$ ipython --no-banner

In [1]: import numpy as np

In [2]: from numpy import linalg as LA

In [3]: np.set_printoptions(precision=1, suppress=True, linewidth=100)

In [4]: rd = lambda a: np.round(a, 1) + 0

In [5]: W0 = np.load("sample5.npy")

In [6]: print(W0)
[[-4 -3 -3 -1 -4  1  0  5  4 -1]
 [-1 -4 -3 -3 -1 -4  1  0  5  4]
 [ 4 -1 -4 -3 -3 -1 -4  1  0  5]
 [ 5  4 -1 -4 -3 -3 -1 -4  1  0]
 [ 0  5  4 -1 -4 -3 -3 -1 -4  1]
 [ 1  0  5  4 -1 -4 -3 -3 -1 -4]
 [-4  1  0  5  4 -1 -4 -3 -3 -1]
 [-1 -4  1  0  5  4 -1 -4 -3 -3]
 [-3 -1 -4  1  0  5  4 -1 -4 -3]
 [-3 -3 -1 -4  1  0  5  4 -1 -4]]

In [7]: print(W0 @ (-1.0) ** np.arange(10))
[-8.  8. -8.  8. -8.  8. -8.  8. -8.  8.]

In [8]: print(W0 @ np.ones(10))
[-6. -6. -6. -6. -6. -6. -6. -6. -6. -6.]

In [9]: print(np.allclose(W0 @ W0.T, W0.T @ W0))
True

In [10]: print(rd(np.fft.fft(W0[0])))
[-6.  +0.j  -5.9+15.9j -9.5 -1.3j -2.6 -1.9j  5.  -2.1j -8.  +0.j   5.  +2.1j -2.6 +1.9j -9.5 +1.3j
 -5.9-15.9j]

In [11]: print(rd(np.sort(np.abs(np.fft.fft(W0[0])))), rd(np.sort(LA.svd(W0, compute_uv=False))))
[ 3.2  3.2  5.4  5.4  6.   8.   9.6  9.6 17.  17. ] [ 3.2  3.2  5.4  5.4  6.   8.   9.6  9.6 17.  17. ]

In [12]: print((W0 @ W0)[0])
[-11 -18  13  42  70  62  25 -46 -47 -54]

In [13]: print(LA.norm(W0, axis=1).argmax())
0

In [14]: print(rd(LA.norm(W0, 2)))
17.0

In [15]: print(rd(LA.norm(W0, 1)), rd(LA.norm(W0, np.inf)))
26.0 26.0

In [16]: m1 = np.load("data.npy")

In [17]: print(m1)
[[0 2 0 0]
 [0 0 0 0]
 [0 0 0 2]
 [0 0 0 0]]

In [18]: # 2 groups of indices that never mix

In [19]: print(rd(LA.svd(m1, compute_uv=False)))
[2. 2. 0. 0.]

In [20]: print(m1 @ m1.T)
[[4 0 0 0]
 [0 0 0 0]
 [0 0 4 0]
 [0 0 0 0]]

In [21]: print(rd(LA.pinv(m1)))
[[0.  0.  0.  0. ]
 [0.5 0.  0.  0. ]
 [0.  0.  0.  0. ]
 [0.  0.  0.5 0. ]]

In [22]: U, sv, Vh = LA.svd(m1)

In [23]: V = Vh[:(sv > 1e-8).sum()]

In [24]: rng = np.random.default_rng(28523)

In [25]: x = m1[1] + 2 * m1[3] + rng.integers(2) * np.eye(4)[3]

In [26]: print(x)
[0. 0. 0. 0.]

In [27]: print(V.T @ V)
[[0. 0. 0. 0.]
 [0. 1. 0. 0.]
 [0. 0. 0. 0.]
 [0. 0. 0. 1.]]

In [28]: print(rd(LA.norm(x - V.T @ V @ x)))
0.0

In [29]: U, sv, Vh = LA.svd(m1)

In [30]: print(np.argmax(sv[:-1] / (sv[1:] + 1e-6)) + 1)
2

In [31]: A2 = U[:, :2] @ np.diag(sv[:2]) @ Vh[:2]

In [32]: print(rd(LA.norm(m1 - A2) / LA.norm(m1)))
0.0

In [33]: print(LA.lstsq(m1[:-1].T, m1[-1])[2])
2

In [34]: print(np.unique(m1.round(6), axis=0).shape)
(3, 4)

In [35]: A2 = np.array([[2, 2], [1, 0]])

In [36]: A = np.kron(np.eye(2, dtype=int), A2)

In [37]: print(A)
[[2 2 0 0]
 [1 0 0 0]
 [0 0 2 2]
 [0 0 1 0]]

In [38]: # splits into 2 blocks

In [39]: z = rng.permutation(4)

In [40]: A2 = A[:, z] * rng.choice([-1, 1], 4)

In [41]: print(A2)
[[-2 -2  0  0]
 [-1  0  0  0]
 [ 0  0 -2 -2]
 [ 0  0 -1  0]]

In [42]: U, _, Vh = LA.svd(A.T @ A2)

In [43]: print(z)
[0 1 2 3]

In [44]: print(rd(U @ Vh))
[[-1.  0.  0.  0.]
 [ 0. -1.  0.  0.]
 [ 0.  0. -1.  0.]
 [ 0.  0.  0. -1.]]

In [45]: evals, V = LA.eig(A2)

In [46]: print(rd(np.sort(LA.eigvals(LA.inv(A2)))))
[-0.4 -0.4  1.4  1.4]

In [47]: print(np.prod(evals))
4.0

In [48]: print(rd(np.sort(LA.eigvals(A2.T))))
[-2.7 -2.7  0.7  0.7]

In [49]: evals, V = LA.eig(A)

In [50]: print(rd(np.sort(LA.eigvals(LA.inv(A)))))
[-1.4 -1.4  0.4  0.4]

In [51]: print(rd(evals))
[ 2.7 -0.7  2.7 -0.7]

In [52]: print(rd(np.sort(LA.eigvals(A.T))))
[-0.7 -0.7  2.7  2.7]

In [53]: A2 = np.array([[-1, -1, -1], [0, 1, -1]])

In [54]: Z = np.kron(A2, A)

In [55]: print(Z.shape)
(8, 12)

In [56]: print(rd(LA.norm(Z, 2)), rd(LA.norm(A2, 2) * LA.norm(A, 2)))
5.1 5.1

In [57]: print(Z)
[[-2 -2  0  0 -2 -2  0  0 -2 -2  0  0]
 [-1  0  0  0 -1  0  0  0 -1  0  0  0]
 [ 0  0 -2 -2  0  0 -2 -2  0  0 -2 -2]
 [ 0  0 -1  0  0  0 -1  0  0  0 -1  0]
 [ 0  0  0  0  2  2  0  0 -2 -2  0  0]
 [ 0  0  0  0  1  0  0  0 -1  0  0  0]
 [ 0  0  0  0  0  0  2  2  0  0 -2 -2]
 [ 0  0  0  0  0  0  1  0  0  0 -1  0]]

In [58]: print(LA.matrix_rank(Z))
8

In [59]: E = np.load("test16.npy")

In [60]: print(E)
[[-4  3  2 -2  0 -5  5  1  3  1  5]
 [ 3 -2  0  1  2  1  0 -4  3 -4 -6]
 [ 2  0  0  0  0  0 -1 -3 -6  6  2]
 [-2  1  0 -4  0  1  2  2  2 -2  3]
 [ 0  2  0  0  0  1  1  3 -3  1  3]
 [-5  1  0  1  1  0 -1 -5  2  3  1]
 [ 5  0 -1  2  1 -1  2  3 -1 -2  6]
 [ 1 -4 -3  2  3 -5  3 -4 -4  0  5]
 [ 3  3 -6  2 -3  2 -1 -4  6  1  2]
 [ 1 -4  6 -2  1  3 -2  0  1  4 -5]
 [ 5 -6  2  3  3  1  6  5  2 -5 -6]]

In [61]: A2 = E + rng.integers(-2, 3, (11, 10)) @ rng.integers(-2, 3, (10, 11))

In [62]: print(A2)
[[ 11   0   2  -3  10   0   3   4   9   7   5]
 [ -6  -4   2   0  -1   1   3  -4   0 -10  -9]
 [  9  17   6  -4   2   4  -6   4  -7  -1  -6]
 [  7   5  -1  -6   6  -2   3  -5   4   7   6]
 [ 14  -1   0   4   8   8 -16  16  -5  -2   1]
 [ -9   1   3   1  -3   6  -2  -3   0  -3  -4]
 [  9  -8   7  -1   6   6   4  -4   3  -3  -4]
 [  1  -7  -7  -2  11 -11   7 -10  -3   7  12]
 [ -2  -1   3   3  -8  12  -1  -8  11  -5 -10]
 [  4  -5   1  -4   5  16  -3  -4 -14   4  -3]
 [  3  -8   6   1  -2   9   2   8  -6  -9 -10]]

In [63]: print(A2 - E)
[[ 15  -3   0  -1  10   5  -2   3   6   6   0]
 [ -9  -2   2  -1  -3   0   3   0  -3  -6  -3]
 [  7  17   6  -4   2   4  -5   7  -1  -7  -8]
 [  9   4  -1  -2   6  -3   1  -7   2   9   3]
 [ 14  -3   0   4   8   7 -17  13  -2  -3  -2]
 [ -4   0   3   0  -4   6  -1   2  -2  -6  -5]
 [  4  -8   8  -3   5   7   2  -7   4  -1 -10]
 [  0  -3  -4  -4   8  -6   4  -6   1   7   7]
 [ -5  -4   9   1  -5  10   0  -4   5  -6 -12]
 [  3  -1  -5  -2   4  13  -1  -4 -15   0   2]
 [ -2  -2   4  -2  -5   8  -4   3  -8  -4  -4]]

In [64]: print(LA.matrix_rank(A2 - E, tol=1e-8))
10

In [65]: print(rd(LA.svd(A2 - E, compute_uv=False)))
[37.  35.8 25.4 23.1 18.7  8.2  5.9  5.1  3.1  0.6  0. ]
